$ ipython --no-banner

In [1]: import numpy as np

In [2]: np.set_printoptions(precision=1, suppress=True, linewidth=200)

In [3]: K = np.load("mat.npy")

In [4]: K
Out[4]: 
array([[  3.6,  -5.1,  -8.9],
       [-20.1, -29.7,   8.6],
       [  3. ,  -5.8,  -9.9],
       [-20.1, -28.8,   6.8],
       [-20.1, -31.9,   8.4],
       [-19.6, -30.4,   9. ],
       [  2.2,  -5.9, -10.9],
       [-18.5, -29.8,   6.8],
       [  5.2,  -6.6, -10.8],
       [  2.9,  -7.2,  -9.6],
       [-18.3, -30.3,   8.1],
       [-19.4, -30.7,   6.3],
       [  2.9,  -7.2, -11.1],
       [-18.2, -28.7,   7. ]])

In [5]: gram = np.cov(K, rowvar=False)

In [6]: gram.shape
Out[6]: (3, 3)

In [7]: np.argsort(-K.std(axis=0).round(6), kind="stable")
Out[7]: array([1, 0, 2])

In [8]: np.median(K, axis=0)
Out[8]: array([-18.2, -28.8,   6.5])

In [9]: np.polyfit(K[:, 1], K[:, 0], 1)
Out[9]: array([0.9, 9.2])

In [10]: K.std(axis=0)
Out[10]: array([11.2, 11.8,  8.9])

In [11]: np.corrcoef(K.T)
Out[11]: 
array([[ 1.,  1., -1.],
       [ 1.,  1., -1.],
       [-1., -1.,  1.]])

In [12]: round(np.corrcoef(K[:, 1], K[:, 0])[0, 1], 1)
Out[12]: np.float64(1.0)

In [13]: B = K / np.sqrt((K ** 2).mean(axis=1, keepdims=True))

In [14]: np.linalg.norm(B, axis=1)
Out[14]: array([1.7, 1.7, 1.7, 1.7, 1.7, 1.7, 1.7, 1.7, 1.7, 1.7, 1.7, 1.7, 1.7, 1.7])

In [15]: B[4]
Out[15]: array([-0.9, -1.4,  0.4])

In [16]: cen = K - K.mean(axis=0)

In [17]: Uu, s, VT = np.linalg.svd(cen, full_matrices=False)

In [18]: round(float((s ** 2).sum() ** 2 / (s ** 4).sum()), 1)
Out[18]: 1.0

In [19]: np.abs(Uu[:, 0]).argmax()
Out[19]: np.int64(8)

In [20]: np.round(cen.mean(axis=0), 1) + 0
Out[20]: array([0., 0., 0.])

In [21]: np.abs(VT[0]).argmax()
Out[21]: np.int64(1)

In [22]: VT[0] * np.sign(VT[0, np.abs(VT[0]).argmax()])
Out[22]: array([ 0.6,  0.6, -0.5])

In [23]: np.searchsorted(np.cumsum(s ** 2) / (s ** 2).sum(), 0.9) + 1
Out[23]: np.int64(1)

In [24]: np.linalg.matrix_rank(cen)
Out[24]: np.int64(3)

In [25]: np.abs(VT[-1])
Out[25]: array([0.8, 0.4, 0.5])

In [26]: s
Out[26]: array([69.2,  3.2,  2.9])

In [27]: Uu, s, VT = np.linalg.svd(K)

In [28]: s
Out[28]: array([103.4,  30.5,   2.9])

In [29]: B = Uu[:, :2] @ np.diag(s[:2]) @ VT[:2]

In [30]: round(float(np.linalg.norm(K - B, 2)), 1), round(float(s[2]), 1)
Out[30]: (2.9, 2.9)

In [31]: np.round(np.abs(K - B).max(), 1)
Out[31]: np.float64(1.2)

In [32]: np.linalg.matrix_rank(B)
Out[32]: np.int64(2)

In [33]: np.linalg.matrix_rank(K, rtol=0.05)
Out[33]: np.int64(2)

In [34]: vec = np.array([0, 0, 3])

In [35]: y = K @ vec

In [36]: np.round(np.linalg.lstsq(K, y)[0], 1) + 0
Out[36]: array([0., 0., 3.])

In [37]: np.round(np.linalg.pinv(K) @ K, 1) + 0
Out[37]: 
array([[1., 0., 0.],
       [0., 1., 0.],
       [0., 0., 1.]])

In [38]: rng = np.random.default_rng(42421)

In [39]: y = y + 0.3 * rng.normal(size=14)

In [40]: y
Out[40]: array([-26.7,  25.7, -29.8,  19.8,  25.6,  27.4, -33. ,  20.4, -32.7, -29.1,  24.2,  18.5, -33.2,  20.7])

In [41]: beta, *_ = np.linalg.lstsq(K, y)

In [42]: beta.round(1) + 0
Out[42]: array([0.1, 0. , 3.1])

In [43]: beta.round()
Out[43]: array([ 0., -0.,  3.])

In [44]: [round(float(np.linalg.norm(np.linalg.solve(K.T @ K + lam * np.eye(3), K.T @ y))), 2) for lam in (0, 1, 10, 100)]
Out[44]: [3.08, 3.0, 2.71, 2.39]

In [45]: np.round(np.linalg.norm(y - K @ beta), 1)
Out[45]: np.float64(0.9)

In [46]: E = np.load("run12.npy")

In [47]: E
Out[47]: 
array([[-2.7,  2.6,  9.3],
       [ 0.5, -1.4,  9.9],
       [-5. ,  0.9, -8.6],
       [-6.7,  0. ,  7.4],
       [-2.4,  9.5,  2.2],
       [-0.2,  8.3, -5.5],
       [ 8.7,  3.4,  3.5],
       [-8.7,  2.9, -3.9],
       [ 7. ,  1.4,  7. ],
       [ 2.2, -5.7, -7.9],
       [ 5.1,  4.9, -7. ],
       [ 6.5, -6.5, -4. ],
       [-8.9, -4. , -1.9],
       [ 8.9,  3.5,  2.9]])

In [48]: T = np.stack([E, -1 * E, E[::-1]])

In [49]: np.linalg.matrix_rank(T.reshape(3, -1))
Out[49]: np.int64(2)

In [50]: np.einsum("bij,cij->bc", T, T)
Out[50]: 
array([[ 1396.9, -1396.9,  -560.2],
       [-1396.9,  1396.9,   560.2],
       [ -560.2,   560.2,  1396.9]])

In [51]: (T @ E.T).shape
Out[51]: (3, 14, 14)

In [52]: T.sum(axis=0)
Out[52]: 
array([[ 8.9,  3.5,  2.9],
       [-8.9, -4. , -1.9],
       [ 6.5, -6.5, -4. ],
       [ 5.1,  4.9, -7. ],
       [ 2.2, -5.7, -7.9],
       [ 7. ,  1.4,  7. ],
       [-8.7,  2.9, -3.9],
       [ 8.7,  3.4,  3.5],
       [-0.2,  8.3, -5.5],
       [-2.4,  9.5,  2.2],
       [-6.7,  0. ,  7.4],
       [-5. ,  0.9, -8.6],
       [ 0.5, -1.4,  9.9],
       [-2.7,  2.6,  9.3]])

In [53]: np.linalg.matrix_rank(T)
Out[53]: array([3, 3, 3])

In [54]: T.shape
Out[54]: (3, 14, 3)

In [55]: P = E @ np.linalg.solve(E.T @ E, E.T)

In [56]: np.linalg.matrix_rank(np.eye(14) - P)
Out[56]: np.int64(11)

In [57]: np.round(np.linalg.eigvalsh(P), 1) + 0
Out[57]: array([0., 0., 0., 0., 0., 0., 0., 0., 0., 0., 0., 1., 1., 1.])

In [58]: np.diag(P)
Out[58]: array([0.2, 0.2, 0.2, 0.2, 0.3, 0.3, 0.2, 0.2, 0.2, 0.2, 0.2, 0.2, 0.2, 0.2])

In [59]: np.round(P @ E[:, 1], 1) + 0
Out[59]: array([ 2.6, -1.4,  0.9,  0. ,  9.5,  8.3,  3.4,  2.9,  1.4, -5.7,  4.9, -6.5, -4. ,  3.5])

In [60]: M = np.array([[1, -1, 1], [1, 0, 0], [1, 1, 1], [1, 2, 4], [1, 3, 9], [1, 4, 16]])

In [61]: Uu, s, VT = np.linalg.svd(M)

In [62]: s
Out[62]: array([19.6,  1.9,  1.7])

In [63]: B = Uu[:, :1] @ np.diag(s[:1]) @ VT[:1]

In [64]: np.linalg.matrix_rank(M, rtol=0.05)
Out[64]: np.int64(3)

In [65]: B.round(1) + 0
Out[65]: 
array([[ 0.1,  0.2,  0.7],
       [ 0. ,  0. ,  0.1],
       [ 0.1,  0.4,  1.3],
       [ 0.4,  1.2,  4.3],
       [ 0.8,  2.6,  9.1],
       [ 1.4,  4.5, 15.8]])

In [66]: np.round(np.abs(M - B).max(), 1)
Out[66]: np.float64(1.2)

In [67]: rank = np.linalg.matrix_rank(B)

In [68]: rank
Out[68]: np.int64(1)

In [69]: ns = np.linalg.svd(B)[2][rank:].T

In [70]: [int(np.linalg.matrix_rank(B[:, :j + 1])) for j in range(3)]
Out[70]: [1, 1, 1]

In [71]: np.linalg.matrix_rank(B.T @ B), np.linalg.matrix_rank(B @ B.T)
Out[71]: (np.int64(1), np.int64(1))

In [72]: np.round(B @ ns, 1) + 0
Out[72]: 
array([[0., 0.],
       [0., 0.],
       [0., 0.],
       [0., 0.],
       [0., 0.],
       [0., 0.]])

In [73]: F = np.loadtxt("m.csv", delimiter=",")

In [74]: F
Out[74]: 
array([[-2.8,  0.6,  1.2,  1. ,  0.8,  2.2],
       [ 0.3, -3.1, -1. , -0.7, -0.1,  2.1],
       [-2.8, -1. , -1.8, -0.1, -0.3, -2. ],
       [ 0. ,  2.2, -2.7, -0.9, -0.8,  1.6],
       [-0.5, -0.1,  1.3, -0.3, -3.7,  0.2],
       [ 0.6, -0.3, -1.1,  3.7, -0.8,  0.1]])

In [75]: np.linalg.svd(F, compute_uv=False)
Out[75]: array([4., 4., 4., 4., 4., 4.])

In [76]: F.sum(axis=1)
Out[76]: array([ 3. , -2.5, -8. , -0.8, -3.1,  2.3])

In [77]: np.linalg.matrix_rank(F)
Out[77]: np.int64(6)

In [78]: round(np.linalg.norm(F), 1)
Out[78]: np.float64(9.8)

In [79]: np.count_nonzero(F)
Out[79]: np.int64(35)

In [80]: np.diff(F, axis=0)
Out[80]: 
array([[ 3.1, -3.7, -2.2, -1.7, -0.9, -0.1],
       [-3.1,  2.1, -0.8,  0.6, -0.2, -4.1],
       [ 2.8,  3.2, -0.9, -0.8, -0.5,  3.6],
       [-0.5, -2.3,  4. ,  0.6, -2.9, -1.3],
       [ 1.1, -0.1, -2.5,  4. ,  2.9, -0.1]])
